$ python -q
>>> import numpy as np
>>> from numpy import linalg as LA
>>> np.set_printoptions(suppress=True, linewidth=160)
>>> F = np.load("dump.npy")
>>> F
array([[1, 0, 0, 0, 0, 0, 0, 0, 0],
       [1, 1, 0, 0, 0, 0, 0, 0, 0],
       [1, 2, 1, 0, 0, 0, 0, 0, 0],
       [1, 0, 0, 1, 0, 0, 0, 0, 0],
       [3, 3, 0, 0, 1, 0, 0, 0, 0],
       [0, 0, 0, 0, 2, 1, 0, 0, 0],
       [2, 3, 1, 2, 0, 0, 1, 0, 0],
       [1, 2, 2, 3, 0, 0, 2, 1, 0],
       [0, 3, 2, 0, 3, 3, 0, 3, 1]])
>>> rng = np.random.default_rng(770)
>>> labels = rng.permutation(9)
>>> Y = F[:, labels] * rng.choice([-1, 1], 9)
>>> Y
array([[ 0,  0,  0, -1,  0,  0,  0,  0,  0],
       [ 0,  0,  0, -1,  0,  0,  0, -1,  0],
       [ 0, -1,  0, -1,  0,  0,  0, -2,  0],
       [ 1,  0,  0, -1,  0,  0,  0,  0,  0],
       [ 0,  0, -1, -3,  0,  0,  0, -3,  0],
       [ 0,  0, -2,  0,  0,  0,  1,  0,  0],
       [ 2, -1,  0, -2,  0, -1,  0, -3,  0],
       [ 3, -2,  0, -1,  1, -2,  0, -2,  0],
       [ 0, -2, -3,  0,  3,  0,  3, -3, -1]])
>>> U, _, vt = LA.svd(F.T @ Y)
>>> np.round(U @ vt, 2) + 0
array([[ 0.,  0.,  0., -1.,  0.,  0.,  0.,  0.,  0.],
       [ 0.,  0.,  0.,  0.,  0.,  0.,  0., -1.,  0.],
       [ 0., -1.,  0.,  0.,  0.,  0.,  0.,  0.,  0.],
       [ 1.,  0.,  0.,  0.,  0.,  0.,  0.,  0.,  0.],
       [ 0.,  0., -1.,  0.,  0.,  0.,  0.,  0.,  0.],
       [ 0.,  0.,  0.,  0.,  0.,  0.,  1.,  0.,  0.],
       [ 0.,  0.,  0.,  0.,  0., -1.,  0.,  0.,  0.],
       [ 0.,  0.,  0.,  0.,  1.,  0.,  0.,  0.,  0.],
       [ 0.,  0.,  0.,  0.,  0.,  0.,  0.,  0., -1.]])
>>> labels
array([3, 2, 4, 0, 7, 6, 5, 1, 8])
>>> m1 = np.maximum(np.array([[0, -1],
...     [1, -1],
...     [-1, 2],
...     [-3, -3],
...     [3, -1],
...     [-3, -1],
...     [1, -2],
...     [3, 3],
...     [0, -1],
...     [2, -1],
...     [1, 2],
...     [0, 0],
...     [-3, -1],
...     [2, 0],
...     [1, -2],
...     [1, -3],
...     [-2, -2],
...     [1, -2],
...     [0, 0],
...     [0, 0],
...     [-3, -3]]) @ np.array([[-1, 3, 3, 0, 3, -1], [-3, 0, -2, -1, 2, 2]]) + np.array([9, 4, 0, 8, 9, 9]), 0)
>>> m1
array([[12,  4,  2,  9,  7,  7],
       [11,  7,  5,  9, 10,  6],
       [ 4,  1,  0,  6, 10, 14],
       [21,  0,  0, 11,  0,  6],
       [ 9, 13, 11,  9, 16,  4],
       [15,  0,  0,  9,  0, 10],
       [14,  7,  7, 10,  8,  4],
       [ 0, 13,  3,  5, 24, 12],
       [12,  4,  2,  9,  7,  7],
       [10, 10,  8,  9, 13,  5],
       [ 2,  7,  0,  6, 16, 12],
       [ 9,  4,  0,  8,  9,  9],
       [15,  0,  0,  9,  0, 10],
       [ 7, 10,  6,  8, 15,  7],
       [14,  7,  7, 10,  8,  4],
       [17,  7,  9, 11,  6,  2],
       [17,  0,  0, 10,  0,  7],
       [14,  7,  7, 10,  8,  4],
       [ 9,  4,  0,  8,  9,  9],
       [ 9,  4,  0,  8,  9,  9],
       [21,  0,  0, 11,  0,  6]])
>>> Ac = m1 - m1.mean(axis=0)
>>> U, s, vt = LA.svd(Ac, full_matrices=False)
>>> (np.sign(U[:, 0]) == np.sign(U[0, 0])).astype(int)
array([1, 0, 0, 1, 0, 1, 1, 0, 1, 0, 0, 0, 1, 0, 1, 1, 1, 1, 0, 0, 1])
>>> np.round(np.abs(vt[-1]), 2)
array([0.14, 0.04, 0.01, 0.95, 0.03, 0.26])
>>> np.round(s ** 2 / (s ** 2).sum(), 2) + 0
array([0.71, 0.27, 0.01, 0.  , 0.  , 0.  ])
>>> np.abs(vt[0]).argmax()
np.int64(4)
>>> LA.matrix_rank(Ac)
np.int64(6)
>>> np.round(vt[0] * np.sign(vt[0, np.abs(vt[0]).argmax()]), 2)
array([-0.56,  0.39,  0.15, -0.14,  0.69,  0.09])
>>> Y = m1[0, 0] * m1[1:] - np.outer(m1[1:, 0], m1[0])
>>> Y
array([[   0,   40,   38,    9,   43,   -5],
       [   0,   -4,   -8,   36,   92,  140],
       [   0,  -84,  -42,  -57, -147,  -75],
       [   0,  120,  114,   27,  129,  -15],
       [   0,  -60,  -30,  -27, -105,   15],
       [   0,   28,   56,   -6,   -2,  -50],
       [   0,  156,   36,   60,  288,  144],
       [   0,    0,    0,    0,    0,    0],
       [   0,   80,   76,   18,   86,  -10],
       [   0,   76,   -4,   54,  178,  130],
       [   0,   12,  -18,   15,   45,   45],
       [   0,  -60,  -30,  -27, -105,   15],
       [   0,   92,   58,   33,  131,   35],
       [   0,   28,   56,   -6,   -2,  -50],
       [   0,   16,   74,  -21,  -47,  -95],
       [   0,  -68,  -34,  -33, -119,  -35],
       [   0,   28,   56,   -6,   -2,  -50],
       [   0,   12,  -18,   15,   45,   45],
       [   0,   12,  -18,   15,   45,   45],
       [   0,  -84,  -42,  -57, -147,  -75]])
>>> np.round(m1[:, 0] / m1[0, 0], 2)
array([1.  , 0.92, 0.33, 1.75, 0.75, 1.25, 1.17, 0.  , 1.  , 0.83, 0.17, 0.75, 1.25, 0.58, 1.17, 1.42, 1.42, 1.17, 0.75, 0.75, 1.75])
>>> feats = np.load("out16.npy")
>>> feats
array([[ 2.4 ,  2.68,  3.11, -2.56,  2.25],
       [ 0.25, -0.52,  0.06,  4.56,  1.85],
       [-6.25, -0.82, -2.11, -4.04,  0.75],
       [-3.79, -0.53, -2.21, -2.68, -0.98],
       [-0.63,  0.71, -0.81, -1.93, -1.15],
       [ 6.05,  1.75,  3.57,  1.75,  0.59],
       [ 0.61, -0.47, -0.22,  0.81, -0.97],
       [-0.74,  1.1 ,  0.31, -5.3 , -0.9 ],
       [-3.51, -0.99, -2.74,  1.17, -0.16],
       [ 4.3 , -0.02,  1.9 ,  3.47,  0.05],
       [ 0.01,  0.54,  0.86,  1.51,  2.2 ],
       [ 1.63,  2.  ,  2.63, -5.08,  0.67],
       [ 3.22,  0.07,  1.53,  4.88,  1.48],
       [-4.09, -0.61, -1.92,  1.01,  1.7 ],
       [ 1.54,  1.94,  3.18, -4.45,  1.65],
       [-5.48, -0.68, -2.56, -2.99,  0.11],
       [ 1.3 , -0.82, -1.59,  0.31, -3.76],
       [ 1.08,  0.03,  0.38, -1.35, -1.43],
       [-1.36,  1.22,  2.08, -4.3 ,  3.02],
       [-0.01, -1.46, -1.83,  1.57, -2.61],
       [ 0.21, -0.99, -0.89,  3.  , -0.4 ],
       [-0.35,  0.07,  0.33,  3.64,  2.69],
       [ 3.58,  1.58,  3.09, -0.31,  1.42],
       [-1.41,  1.47,  1.1 , -5.59,  1.03],
       [-2.33, -0.47, -1.5 ,  1.34,  0.63],
       [ 2.49,  0.03,  1.53,  3.21,  1.14],
       [ 4.17,  1.16,  2.74,  0.44,  0.39],
       [ 0.52,  2.09,  1.95, -4.37,  1.06],
       [-0.52, -2.01, -2.43,  3.69, -2.14],
       [ 3.86, -0.32,  0.82,  5.  , -0.35],
       [ 3.86, -0.41,  1.2 ,  5.73,  0.61],
       [-5.51, -0.71, -2.65, -2.96,  0.13],
       [ 2.02,  1.27,  1.2 ,  2.08,  1.29],
       [ 3.19,  0.44,  0.09,  3.18, -1.51],
       [-1.62, -0.42, -1.29,  2.91,  0.9 ],
       [ 4.81,  0.54,  2.54,  1.29, -0.37],
       [ 3.01,  0.57,  2.13,  0.96,  0.65],
       [-4.28, -0.31, -0.84, -2.34,  1.82],
       [-1.69,  0.76, -1.03, -0.66,  0.29],
       [-0.01,  0.04, -0.56, -0.63, -0.96],
       [ 3.78, -0.43,  1.33,  5.72,  0.59]])
>>> T = np.stack([feats, 3 * feats, feats[::-1]])
>>> LA.matrix_rank(T.reshape(3, -1))
np.int64(2)
>>> np.round(LA.norm(T, axis=(1, 2)), 2)
array([33.13, 99.39, 33.13])
>>> LA.matrix_rank(T)
array([5, 5, 5])
>>> T.shape
(3, 41, 5)
>>> gram = np.cov(feats, rowvar=False)
>>> np.argwhere(np.triu(np.abs(np.corrcoef(feats.T)) > 0.8, 1))
array([], shape=(0, 2), dtype=int64)
>>> np.round(feats.std(axis=0), 2)
array([3.04, 1.05, 1.86, 3.24, 1.42])
>>> np.median(feats, axis=0)
array([0.25, 0.03, 0.33, 0.96, 0.59])
>>> np.round(LA.eigvalsh(gram)[::-1], 2) + 0
array([15.69,  8.68,  2.46,  0.14,  0.  ])
>>> np.round(LA.norm(feats, "nuc"), 2)
np.float64(56.87)
>>> round(float(LA.norm(feats[25] - feats[2])), 2)
11.96
>>> round(float(LA.norm(feats, 1)), 2), np.round(LA.norm(feats, np.inf), 2)
(114.77, np.float64(13.97))
>>> labels = feats[:, 1] > np.median(feats[:, 1])
>>> f = feats[labels].mean(axis=0) - feats[~labels].mean(axis=0)
>>> labels.astype(int)
array([1, 0, 0, 0, 1, 1, 0, 1, 0, 0, 1, 1, 1, 0, 1, 0, 0, 0, 1, 0, 0, 1, 1, 1, 0, 0, 1, 1, 0, 0, 0, 0, 1, 1, 0, 1, 1, 0, 1, 1, 0])
>>> f.round(2)
array([ 2.24,  1.72,  2.34, -2.06,  0.91])
>>> ((feats - feats.mean(axis=0)) @ f > 0).astype(int)
array([1, 0, 0, 0, 0, 1, 0, 1, 0, 1, 1, 1, 1, 0, 1, 0, 0, 1, 1, 0, 0, 0, 1, 1, 0, 1, 1, 1, 0, 0, 0, 0, 1, 0, 0, 1, 1, 0, 0, 0, 0])
>>> round((((feats - feats.mean(axis=0)) @ f > 0) == labels).mean(), 2)
np.float64(0.8)
>>> np.argsort(-np.abs(f).round(6), kind="stable")
array([2, 0, 3, 1, 4])
